% python3 -q
>>> import numpy as np
>>> np.set_printoptions(precision=2, suppress=True, linewidth=160)
>>> K = np.loadtxt("layer1.csv", delimiter=",")
>>> print(K)
[[ 4. -3.  5. -2. -3. -5. -5.  0.  1. -5. -2.]
 [ 0.  3.  3.  2. -5.  0. -2.  1. -2.  2. -3.]
 [ 0.  1. -4.  4.  4. -4. -1.  2. -4.  2. -4.]
 [ 1.  3.  1.  5.  5. -3. -5. -2.  4. -5.  1.]
 [-4.  1. -2.  4. -4. -2.  4. -5.  5. -5.  1.]
 [ 2. -4. -3.  3.  4. -5. -4. -1. -2. -2. -3.]
 [ 3. -1.  0.  0.  1. -5. -3. -3.  5.  2. -1.]
 [-1. -5. -2. -1.  2. -5.  4. -4. -1. -1.  3.]
 [ 3.  3.  4.  4.  5.  2.  5.  3.  2. -4.  1.]
 [ 5.  0.  0. -3. -4. -4. -2.  4.  2. -4.  1.]
 [-5. -4. -1. -4.  0.  0. -5.  1. -5. -5.  0.]]
>>> r0 = np.array([2, 1, -1, -2, -2, 2, 0, 1, 3, -1, 2])
>>> B = K + np.outer(r0, np.eye(11)[8])
>>> print(np.round(np.linalg.det(B) / np.linalg.det(K), 2), np.round(1 + np.linalg.solve(K, r0)[8], 2))
2.29 2.29
>>> print(np.linalg.matrix_rank(B - K))
1
>>> t = np.radians(72)
>>> Rm = np.eye(11)
>>> Rm[3, 3] = Rm[6, 6] = np.cos(t)
>>> Rm[3, 6], Rm[6, 3] = -np.sin(t), np.sin(t)
>>> print(Rm)
[[ 1.    0.    0.    0.    0.    0.    0.    0.    0.    0.    0.  ]
 [ 0.    1.    0.    0.    0.    0.    0.    0.    0.    0.    0.  ]
 [ 0.    0.    1.    0.    0.    0.    0.    0.    0.    0.    0.  ]
 [ 0.    0.    0.    0.31  0.    0.   -0.95  0.    0.    0.    0.  ]
 [ 0.    0.    0.    0.    1.    0.    0.    0.    0.    0.    0.  ]
 [ 0.    0.    0.    0.    0.    1.    0.    0.    0.    0.    0.  ]
 [ 0.    0.    0.    0.95  0.    0.    0.31  0.    0.    0.    0.  ]
 [ 0.    0.    0.    0.    0.    0.    0.    1.    0.    0.    0.  ]
 [ 0.    0.    0.    0.    0.    0.    0.    0.    1.    0.    0.  ]
 [ 0.    0.    0.    0.    0.    0.    0.    0.    0.    1.    0.  ]
 [ 0.    0.    0.    0.    0.    0.    0.    0.    0.    0.    1.  ]]
>>> B = K @ Rm.T
>>> print(np.linalg.svd(K, compute_uv=False), np.linalg.svd(B, compute_uv=False))
[17.51 15.73 14.54 13.6  10.93  9.98  7.86  6.01  3.29  2.12  0.38] [17.51 15.73 14.54 13.6  10.93  9.98  7.86  6.01  3.29  2.12  0.38]
>>> print(np.abs(B - K).max(axis=0))
[0.   0.   0.   7.52 0.   0.   8.21 0.   0.   0.   0.  ]
